% python3 -q
>>> import numpy as np
>>> from numpy import linalg as LA
>>> np.set_printoptions(suppress=True, linewidth=160)
>>> E = np.loadtxt("case12.csv", delimiter=",")
>>> E
array([[0., 0., 1., 0.],
       [1., 0., 0., 0.],
       [0., 0., 0., 1.],
       [0., 1., 0., 0.]])
>>> out = LA.inv(E)
>>> out
array([[0., 1., 0., 0.],
       [0., 0., 0., 1.],
       [1., 0., 0., 0.],
       [0., 0., 1., 0.]])
>>> (np.abs(out) > 1e-9).astype(int)
array([[0, 1, 0, 0],
       [0, 0, 0, 1],
       [1, 0, 0, 0],
       [0, 0, 1, 0]])
>>> round(float(LA.cond(E)), 2)
1.0
>>> E @ out
array([[1., 0., 0., 0.],
       [0., 1., 0., 0.],
       [0., 0., 1., 0.],
       [0., 0., 0., 1.]])
>>> np.round(LA.det(E) * out, 2)
array([[-0., -1., -0., -0.],
       [-0., -0., -0., -1.],
       [-1., -0., -0., -0.],
       [-0., -0., -1., -0.]])
>>> x0 = np.array([0, 3, -3, -2])
>>> target = E @ x0
>>> target
array([-3.,  0., -2.,  3.])
>>> np.round(LA.solve(E, -2 * target), 2)
array([ 0., -6.,  6.,  4.])
>>> np.round(LA.solve(E, target), 2)
array([ 0.,  3., -3., -2.])
>>> np.round(LA.solve(E, target + E[:, 0]), 2)
array([ 1.,  3., -3., -2.])
>>> u = np.array([5, 5, 0, 2, 0, 0, 2])
>>> rng = np.random.default_rng(93106)
>>> M = np.outer(rng.normal(size=22), u) + 0.02 * rng.normal(size=(22, 7))
>>> M.round(2) + 0
array([[  6.53,   6.52,   0.02,   2.58,   0.02,  -0.01,   2.61],
       [  4.94,   4.92,   0.01,   1.94,  -0.02,   0.01,   1.98],
       [-12.98, -12.97,  -0.01,  -5.16,   0.02,   0.  ,  -5.24],
       [  1.87,   1.8 ,   0.  ,   0.73,  -0.02,  -0.03,   0.76],
       [ -5.93,  -5.94,   0.  ,  -2.38,  -0.02,   0.01,  -2.35],
       [ -6.52,  -6.51,   0.03,  -2.6 ,   0.  ,  -0.02,  -2.58],
       [ -3.62,  -3.61,   0.01,  -1.47,  -0.02,  -0.02,  -1.42],
       [  2.78,   2.75,   0.05,   1.08,   0.01,   0.04,   1.12],
       [  1.9 ,   1.86,   0.04,   0.75,   0.01,  -0.03,   0.75],
       [-12.  , -12.02,   0.05,  -4.83,   0.  ,  -0.02,  -4.78],
       [ -1.4 ,  -1.36,   0.01,  -0.55,   0.01,   0.  ,  -0.58],
       [  8.61,   8.62,  -0.01,   3.42,   0.03,  -0.02,   3.45],
       [ -4.71,  -4.71,   0.03,  -1.89,  -0.02,  -0.02,  -1.88],
       [  1.09,   1.06,  -0.01,   0.42,   0.  ,   0.  ,   0.38],
       [  7.11,   7.13,  -0.01,   2.86,   0.  ,   0.01,   2.83],
       [  4.5 ,   4.52,   0.  ,   1.8 ,  -0.02,  -0.01,   1.82],
       [ -4.23,  -4.21,   0.02,  -1.7 ,  -0.02,  -0.01,  -1.64],
       [  2.35,   2.36,  -0.01,   0.97,  -0.01,   0.  ,   0.93],
       [  6.36,   6.37,   0.01,   2.55,  -0.02,  -0.02,   2.55],
       [  2.78,   2.78,   0.01,   1.08,   0.01,  -0.01,   1.12],
       [ -1.47,  -1.45,  -0.03,  -0.59,   0.  ,   0.01,  -0.59],
       [  6.33,   6.37,   0.04,   2.55,  -0.01,   0.  ,   2.55]])
>>> u = np.array([2, 3, 2])
>>> np.round(np.polyval(u, M[19]), 2)
array([25.86, 25.77,  2.03,  7.6 ,  2.04,  1.98,  7.86])
>>> np.round(np.convolve(M[19], u), 2)
array([ 5.57, 13.91, 13.92,  7.75,  3.3 ,  2.2 ,  2.25,  3.34,  2.24])
>>> out = np.array([[7, 2, 5, 3, 6, 7, -4],
...     [0, 8, -4, 0, 4, -4, 7],
...     [4, -7, 5, -2, 4, -6, 0],
...     [7, -2, 7, 2, 6, 3, 5],
...     [6, 0, 2, 9, -6, 3, 9],
...     [-1, 7, -7, 8, 6, 0, 2],
...     [-5, -3, -8, 2, 6, 4, -4],
...     [4, -6, 2, -6, 6, -9, -3],
...     [5, 0, -4, -4, 1, -3, 4],
...     [-5, 1, 6, -8, 1, 0, 9],
...     [3, 6, 9, 8, 0, 5, 0]])
>>> F = out.T @ out
>>> F
array([[251, -31, 148,  83,  52,   8,  42],
       [-31, 252, -48, 142,  -7,  90,  91],
       [148, -48, 369,  -7, -12,  55,  55],
       [ 83, 142,  -7, 346, -20, 180,  17],
       [ 52,  -7, -12, -20, 250, -31, -37],
       [  8,  90,  55, 180, -31, 250, -15],
       [ 42,  91,  55,  17, -37, -15, 297]])
>>> U, sv, VT = LA.svd(F, full_matrices=False)
>>> (sv > 1e-8).sum()
np.int64(7)
>>> np.allclose(U * sv @ VT, F)
True
>>> round(np.sqrt((sv ** 2).sum()), 2), round(LA.norm(F), 2)
(np.float64(908.7), np.float64(908.7))
>>> L = LA.cholesky(F)
>>> np.round(L @ L.T, 2)
array([[251., -31., 148.,  83.,  52.,   8.,  42.],
       [-31., 252., -48., 142.,  -7.,  90.,  91.],
       [148., -48., 369.,  -7., -12.,  55.,  55.],
       [ 83., 142.,  -7., 346., -20., 180.,  17.],
       [ 52.,  -7., -12., -20., 250., -31., -37.],
       [  8.,  90.,  55., 180., -31., 250., -15.],
       [ 42.,  91.,  55.,  17., -37., -15., 297.]])
>>> np.round(np.diag(L) ** 2, 2)
array([251.  , 248.17, 278.17, 220.04, 224.4 , 126.31, 216.89])
>>> idx = rng.permutation(7)
>>> idx
array([5, 2, 3, 4, 6, 0, 1])
>>> out = F[idx][:, idx]
>>> out
array([[250,  55, 180, -31, -15,   8,  90],
       [ 55, 369,  -7, -12,  55, 148, -48],
       [180,  -7, 346, -20,  17,  83, 142],
       [-31, -12, -20, 250, -37,  52,  -7],
       [-15,  55,  17, -37, 297,  42,  91],
       [  8, 148,  83,  52,  42, 251, -31],
       [ 90, -48, 142,  -7,  91, -31, 252]])
>>> w, evecs = LA.eigh(out)
>>> x0 = np.array([1, 1, -3, 2, -3, -2, 1])
>>> np.round(evecs * np.abs(w) @ evecs.T, 2)
array([[250.,  55., 180., -31., -15.,   8.,  90.],
       [ 55., 369.,  -7., -12.,  55., 148., -48.],
       [180.,  -7., 346., -20.,  17.,  83., 142.],
       [-31., -12., -20., 250., -37.,  52.,  -7.],
       [-15.,  55.,  17., -37., 297.,  42.,  91.],
       [  8., 148.,  83.,  52.,  42., 251., -31.],
       [ 90., -48., 142.,  -7.,  91., -31., 252.]])
>>> np.round(LA.eigvalsh(out[1:, 1:]), 2)
array([ 68.74, 147.43, 245.49, 319.02, 472.98, 511.34])
>>> np.abs(out).sum(axis=1).max(), round(float(np.abs(w).max()), 2)
(np.int64(795), 599.6)
>>> W0 = np.load("dump.npy")
>>> W0
array([[  0,   2,   1,  -1,   2,  -3,  -2,  -1],
       [  1,  -2,   3,   2,   1,   1,  -3,  -2],
       [ -1,  -3,   1,   3,   0,   3,   1,  -1],
       [  1,   1,   0,   0,  -2,   0,  -3,  -2],
       [ -2,   1,   2,   0,   0,  -2,  -1,  -3],
       [  0,  -3,  -3,   2,   1,  -3,   3,  -3],
       [  1,  -2,   1,   1,  -2,  -1,   0,  -1],
       [ -3,  -1,   2,   0,   2,   3,  -2,  -3],
       [  3,  -4,  10,   5,   5,   0, -11,  -7]])
>>> out = np.c_[W0[:, :6] @ np.array([[9, 9, 6, 3, 7, 7],
...     [9, 8, 4, 3, 9, 7],
...     [5, 9, 6, 9, 7, 6],
...     [3, 0, 0, 5, 6, 4],
...     [5, 0, 6, 1, 2, 7],
...     [0, 6, 3, 8, 2, 4]]), np.array([-3, -2, -3, -1, -2, 2, -3, -1, 2])]
>>> out
array([[ 30,   7,  17, -12,  17,  18,  -3],
       [ 17,  26,  25,  43,  26,  30,  -2],
       [-22,  -6,  -3,  36,  -3,   2,  -3],
       [  8,  17,  -2,   4,  12,   0,  -1],
       [  1,  -4,  -2,  -1,   5,  -3,  -2],
       [-31, -69, -33, -49, -40, -36,   2],
       [-11,  -4, -11,   1,  -4, -15,  -3],
       [-16,   1,  11,  32,  -6,  10,  -1],
       [ 81,  85,  92, 117,  95, 108,   2]])
>>> np.round(LA.lstsq(W0, out[:, 0])[0], 2) + 0
array([9., 9., 5., 3., 5., 0., 0., 0.])
>>> np.round(LA.norm(out - W0 @ LA.lstsq(W0, out)[0], axis=0), 2) + 0
array([0.  , 0.  , 0.  , 0.  , 0.  , 0.  , 3.32])
>>> np.round(LA.norm(LA.qr(W0)[0].T @ out, axis=0) ** 2 / ((out ** 2).sum(axis=0) + 1e-12), 2)
array([1.  , 1.  , 1.  , 1.  , 1.  , 1.  , 0.76])
>>> LA.matrix_rank(out)
np.int64(7)
>>> feats = np.loadtxt("run9.csv", delimiter=",")
>>> feats
array([[-2.,  0.,  1.],
       [ 2., -7., -8.],
       [-2.,  0.,  1.]])
>>> def softmax(z):
...     e = np.exp(z - z.max(axis=-1, keepdims=True))
...     return e / e.sum(axis=-1, keepdims=True)
... 
>>> np.round(softmax(10 * feats[1]), 2) + 0
array([1., 0., 0.])
>>> scores = feats @ feats.T / np.sqrt(3)
>>> np.round(softmax(scores), 2) + 0
array([[0.5, 0. , 0.5],
       [0. , 1. , 0. ],
       [0.5, 0. , 0.5]])
>>> softmax(scores).round(6).argmax(axis=1)
array([0, 1, 0])
>>> np.round(softmax(scores + np.triu(np.full(scores.shape, -np.inf), 1)), 2) + 0
array([[1. , 0. , 0. ],
       [0. , 1. , 0. ],
       [0.5, 0. , 0.5]])
>>> LA.matrix_rank(feats, rtol=0.1)
np.int64(2)
>>> LA.cond(feats) > 100
np.True_
>>> np.argsort(-LA.norm(feats, axis=0).round(6), kind="stable")[:3]
array([2, 1, 0])
>>> np.unique(feats.round(6), axis=0).shape
(2, 3)
>>> round(np.trace(LA.pinv(feats) @ feats), 2)
np.float64(2.0)
>>> feats @ feats
array([[ 2.,  0., -1.],
       [-2., 49., 50.],
       [ 2.,  0., -1.]])
>>> (feats + feats.T) / 2
array([[-2. ,  1. , -0.5],
       [ 1. , -7. , -4. ],
       [-0.5, -4. ,  1. ]])
>>> (feats - feats.T) / 2
array([[ 0. , -1. ,  1.5],
       [ 1. ,  0. , -4. ],
       [-1.5,  4. ,  0. ]])
>>> np.allclose(feats @ feats.T, feats.T @ feats)
False
>>> P = np.triu(np.array([[1, 3, 3], [-3, -5, 0], [5, 4, 2]]), 1) + np.eye(3)
>>> out = P @ feats @ LA.inv(P)
>>> np.round(np.poly(out), 2) + 0
array([1., 8., 7., 0.])
>>> out
array([[ -2., -15., -14.],
       [  2., -13., -14.],
       [ -2.,   6.,   7.]])
>>> P @ feats - feats @ P
array([[  0., -15., -15.],
       [  0.,  -6.,  -6.],
       [  0.,   6.,   6.]])
>>> np.trace(out), np.trace(feats)
(np.float64(-8.0), np.float64(-8.0))
>>> np.round(LA.det(out), 2)
np.float64(0.0)
